$ ipython --no-banner

In [1]: import numpy as np

In [2]: np.set_printoptions(precision=1, suppress=True, linewidth=200)

In [3]: basis = np.sign(np.array([[-3, 3, -4], [-5, 3, 4], [-3, -4, 4]]))

In [4]: Y = (np.tril(basis, -1) + np.eye(3)) @ (np.triu(basis, 1) + np.eye(3))

In [5]: w = np.array([-1, 7, -4])

In [6]: mat = np.rint(Y * w @ np.linalg.inv(Y)) + 0

In [7]: mat
Out[7]: 
array([[ -3.,   3.,  -5.],
       [-12.,  -7.,  -6.],
       [ 10.,  -3.,  12.]])

In [8]: rng = np.random.default_rng(31)

In [9]: z = rng.permutation(3)

In [10]: Y = mat[:, z] * rng.choice([-1, 1], 3)

In [11]: Y
Out[11]: 
array([[ -3.,  -3.,  -5.],
       [  7., -12.,  -6.],
       [  3.,  10.,  12.]])

In [12]: U, _, Vt = np.linalg.svd(mat.T @ Y)

In [13]: np.round(U @ Vt, 1) + 0
Out[13]: 
array([[ 0.,  1.,  0.],
       [-1.,  0.,  0.],
       [ 0.,  0.,  1.]])

In [14]: U, sig, Vt = np.linalg.svd(mat)

In [15]: np.argmax(sig[:-1] / (sig[1:] + 1e-6)) + 1
Out[15]: np.int64(2)

In [16]: sig
Out[16]: array([21. ,  9.2,  0.1])

In [17]: Y = U[:, :2] @ np.diag(sig[:2]) @ Vt[:2]

In [18]: round(float(np.linalg.norm(mat - Y, 2)), 1), round(sig[2], 1)
Out[18]: (0.1, np.float64(0.1))

In [19]: np.linalg.matrix_rank(Y)
Out[19]: np.int64(2)

In [20]: q = mat.astype(float).copy()

In [21]: for j in range(3):
    ...:     q[:, j] -= q[:, :j] @ (q[:, :j].T @ q[:, j])
    ...:     q[:, j] /= np.linalg.norm(q[:, j])
    ...: 

In [22]: np.round(q.T @ mat, 1) + 0
Out[22]: 
array([[15.9,  2.8, 13. ],
       [ 0. ,  7.7, -6. ],
       [ 0. ,  0. ,  0.2]])

In [23]: q
Out[23]: 
array([[-0.2,  0.5,  0.9],
       [-0.8, -0.6,  0.2],
       [ 0.6, -0.6,  0.5]])

In [24]: w, evecs = np.linalg.eig(mat)

In [25]: np.round(mat @ evecs[:, 0] - w[0] * evecs[:, 0], 1) + 0
Out[25]: array([0., 0., 0.])

In [26]: w
Out[26]: array([ 7., -1., -4.])

In [27]: round(np.prod(w), 1)
Out[27]: np.float64(28.0)

In [28]: data = np.load("sample19.npy")

In [29]: data
Out[29]: 
array([[5., 1., 1.],
       [1., 5., 1.],
       [1., 1., 5.]])

In [30]: q = data.astype(float).copy()

In [31]: for j in range(3):
    ...:     q[:, j] -= q[:, :j] @ (q[:, :j].T @ q[:, j])
    ...:     q[:, j] /= np.linalg.norm(q[:, j])
    ...: 

In [32]: np.round(q.T @ q, 1) + 0
Out[32]: 
array([[1., 0., 0.],
       [0., 1., 0.],
       [0., 0., 1.]])

In [33]: q
Out[33]: 
array([[ 1. , -0.2, -0.2],
       [ 0.2,  1. , -0.2],
       [ 0.2,  0.1,  1. ]])

In [34]: (q - q.T) / 2
Out[34]: 
array([[ 0. , -0.2, -0.2],
       [ 0.2,  0. , -0.1],
       [ 0.2,  0.1,  0. ]])

In [35]: np.allclose(q @ q.T, q.T @ q)
Out[35]: True

In [36]: np.allclose(q, q.T)
Out[36]: False

In [37]: q @ q
Out[37]: 
array([[ 0.9, -0.4, -0.3],
       [ 0.3,  0.9, -0.3],
       [ 0.4,  0.2,  0.9]])

In [38]: round(np.abs(np.linalg.eigvals(q)).max(), 1)
Out[38]: np.float64(1.0)

In [39]: E = np.load("x.npy")

In [40]: E
Out[40]: 
array([[0, 0, 0, 1, 0, 1],
       [0, 0, 0, 0, 1, 1],
       [0, 0, 0, 1, 0, 0],
       [1, 0, 1, 0, 1, 0],
       [0, 1, 0, 1, 0, 0],
       [1, 1, 0, 0, 0, 0]])

In [41]: Y = np.linalg.inv(E)

In [42]: round(float(np.linalg.slogdet(E)[0]), 1)
Out[42]: -1.0

In [43]: np.allclose(Y, E.T)
Out[43]: False

In [44]: J = np.load("a.npy")

In [45]: J
Out[45]: 
array([[  2. ,   0.2,   4.6, -17.9,  -6.3,  -3.2,   1.6],
       [  8.1,  -6.2,  11.7,  -5.4,  10.7,   1.3,  -3.5],
       [ -5.3,  -0.2,   7. ,  -2.8,   6.8,  10.9,  12.2],
       [ -2.2,   6.3,   5.3,  12.3,  -1.6,   4.4, -12.4],
       [ -9.6,   2. ,  -5.4,   7.9,   7.8,  -3. , -12. ],
       [  1.9, -13. ,  -4.4,  -8.6,  -7.7,  -3.6,  -7.8],
       [ -7.8,   5.4,   4.1,   6.7,  14.7,  -3. ,  -4.7],
       [ -1.8,  11. ,  -2.9,  15.3,  -4.5,  -1.3,   3.5],
       [ -2.9,  -0.1,  -2.7,  -5.5,  15.4,   2.6,  10.5],
       [  6.9,   6.9,  13.1,  -0.7,  -2.1,   8. ,   8. ],
       [ 12.7,  -2.3,  12. ,  -0.6,   3.7,  -6.5,   5.7],
       [  4.5,   0.2,   4.2,   0.6,   1.7,  17.3,  -7.7],
       [  1.5, -12.1,   4. ,  10.1,   3.4,   9.7,  -5.3],
       [  4. ,   7.3,  13.3,  -5.5,   8.2,  -4.4,  -6.1],
       [  6.8,  -1.7,   5.1,  13.4,  11.5,   2.8,   2.2],
       [  9. ,   0.8,   0. , -11.5,   1.3,  -9.5,   9.7],
       [-16.5,  -2.8,   1.5,   0.6,  -8.4,   6. ,  -3.1],
       [-10.8,  -2.2,  11.8,  -3.2,  -7.9,   1.3,   8. ],
       [ -1.1,   0.2,  -2.1, -12.2,   2.3, -14.3,   6. ],
       [ -7.9,   0.4,  -7.7,   3.5,   4.7,  12.2,   9.7],
       [ -2.5,   4. ,   0.7,  -2.5,  14.9,  12.2,  -1.2],
       [  6.7,   6.4, -11.2,   5. ,  -7.9,  -3.4,   9.6],
       [ -0.2,  -2.7,  -5.8, -12.3,   1.2, -13.6,  -4.6],
       [ -4.5,  -4. ,  12.7,   5.5, -11.8,   5. ,  -2.7],
       [ -1.3,   6.7,  -1.4, -15.7,  -7.1,  -3.4,  -6.5],
       [  2.9,  -3.2,  -5.7,  11.7, -10.1,  -1.1, -10.5],
       [ -0.4,  -9.6,  -3.8,  12.7,   0.3,  11.2,   2.2],
       [-13.5,   1.5,   5.4,  -6.5,  -8.4,   1.7,   8.5]])

In [46]: cen = (J - J.mean(axis=0)) / J.std(axis=0)

In [47]: cen.std(axis=0)
Out[47]: array([1., 1., 1., 1., 1., 1., 1.])

In [48]: np.argwhere(np.abs(cen) > 2)
Out[48]: 
array([[ 5,  1],
       [11,  5],
       [12,  1],
       [16,  0],
       [18,  5]])

In [49]: coef = np.linalg.lstsq(np.delete(cen, 1, axis=1), cen[:, 1])[0]

In [50]: np.round(1 - np.var(cen[:, 1] - np.delete(cen, 1, axis=1) @ coef), 1)
Out[50]: np.float64(0.1)

In [51]: coef
Out[51]: array([-0.1,  0.1,  0.1,  0.1, -0.2,  0.2])

In [52]: Y = np.c_[J[:, :1] @ np.array([[5]]), np.array([2, 1, 0, 1, 1, 1, 2, 2, 2, 1, 1, 2, 2, 2, 2, 1, 2, 1, 2, 1, 1, 2, 2, 2, 1, 1, 0, 0])]

In [53]: Y
Out[53]: 
array([[ 10. ,   2. ],
       [ 40.5,   1. ],
       [-26.5,   0. ],
       [-11. ,   1. ],
       [-48. ,   1. ],
       [  9.5,   1. ],
       [-39. ,   2. ],
       [ -9. ,   2. ],
       [-14.5,   2. ],
       [ 34.5,   1. ],
       [ 63.5,   1. ],
       [ 22.5,   2. ],
       [  7.5,   2. ],
       [ 20. ,   2. ],
       [ 34. ,   2. ],
       [ 45. ,   1. ],
       [-82.5,   2. ],
       [-54. ,   1. ],
       [ -5.5,   2. ],
       [-39.5,   1. ],
       [-12.5,   1. ],
       [ 33.5,   2. ],
       [ -1. ,   2. ],
       [-22.5,   2. ],
       [ -6.5,   1. ],
       [ 14.5,   1. ],
       [ -2. ,   0. ],
       [-67.5,   0. ]])

In [54]: np.linalg.matrix_rank(np.c_[J, Y])
Out[54]: np.int64(8)

In [55]: np.round(np.linalg.norm(Y - J @ np.linalg.lstsq(J, Y)[0], axis=0), 1) + 0
Out[55]: array([0. , 7.6])

In [56]: np.round(np.linalg.lstsq(J, Y[:, 0])[0], 1) + 0
Out[56]: array([5., 0., 0., 0., 0., 0., 0.])

In [57]: np.linalg.matrix_rank(Y)
Out[57]: np.int64(2)

In [58]: arr = np.loadtxt("case0.csv", delimiter=",")

In [59]: arr
Out[59]: 
array([[ 0.,  0.,  0.,  0.,  3.,  0.,  0.],
       [ 0.,  0.,  0.,  0.,  0.,  0.,  0.],
       [ 0., -5.,  0.,  0.,  0., -4.,  0.],
       [ 0.,  0.,  3., -4.,  0.,  5.,  0.],
       [ 0.,  0.,  0.,  0.,  0.,  5.,  0.],
       [ 0.,  0.,  0.,  0.,  0.,  2.,  0.],
       [ 0.,  1., -4.,  5.,  3.,  5.,  0.],
       [ 0.,  0.,  0.,  0.,  0.,  0.,  0.],
       [ 0., -2.,  0.,  5.,  3.,  0.,  2.]])

In [60]: # rows 1 and 7 are equal

In [61]: U, sig, Vt = np.linalg.svd(arr, full_matrices=False)

In [62]: (sig > 1e-8).sum()
Out[62]: np.int64(6)

In [63]: np.round(U.T @ U, 1) + 0
Out[63]: 
array([[1., 0., 0., 0., 0., 0., 0.],
       [0., 1., 0., 0., 0., 0., 0.],
       [0., 0., 1., 0., 0., 0., 0.],
       [0., 0., 0., 1., 0., 0., 0.],
       [0., 0., 0., 0., 1., 0., 0.],
       [0., 0., 0., 0., 0., 1., 0.],
       [0., 0., 0., 0., 0., 0., 1.]])

In [64]: np.cumsum(sig ** 2) / np.sum(sig ** 2)
Out[64]: array([0.5, 0.8, 0.9, 1. , 1. , 1. , 1. ])

In [65]: np.allclose(U * sig @ Vt, arr)
Out[65]: True

In [66]: U, sig, Vt = np.linalg.svd(arr)

In [67]: sig.round(1) + 0
Out[67]: array([10.6,  9.6,  5.1,  3.2,  2.5,  0. ,  0. ])

In [68]: Y = U[:, :6] @ np.diag(sig[:6]) @ Vt[:6]

In [69]: np.linalg.matrix_rank(arr, rtol=0.05)
Out[69]: np.int64(5)

In [70]: np.round(np.linalg.norm(arr - Y) / np.linalg.norm(arr), 1)
Out[70]: np.float64(0.0)

In [71]: Y.round(1) + 0
Out[71]: 
array([[ 0.,  0.,  0.,  0.,  3.,  0.,  0.],
       [ 0.,  0.,  0.,  0.,  0.,  0.,  0.],
       [ 0., -5.,  0.,  0.,  0., -4.,  0.],
       [ 0.,  0.,  3., -4.,  0.,  5.,  0.],
       [ 0.,  0.,  0.,  0.,  0.,  5.,  0.],
       [ 0.,  0.,  0.,  0.,  0.,  2.,  0.],
       [ 0.,  1., -4.,  5.,  3.,  5.,  0.],
       [ 0.,  0.,  0.,  0.,  0.,  0.,  0.],
       [ 0., -2.,  0.,  5.,  3.,  0.,  2.]])

In [72]: round(float(np.linalg.norm(arr - Y, 2)), 1), sig[6]
Out[72]: (0.0, np.float64(0.0))

In [73]: np.linalg.matrix_rank(Y)
Out[73]: np.int64(6)
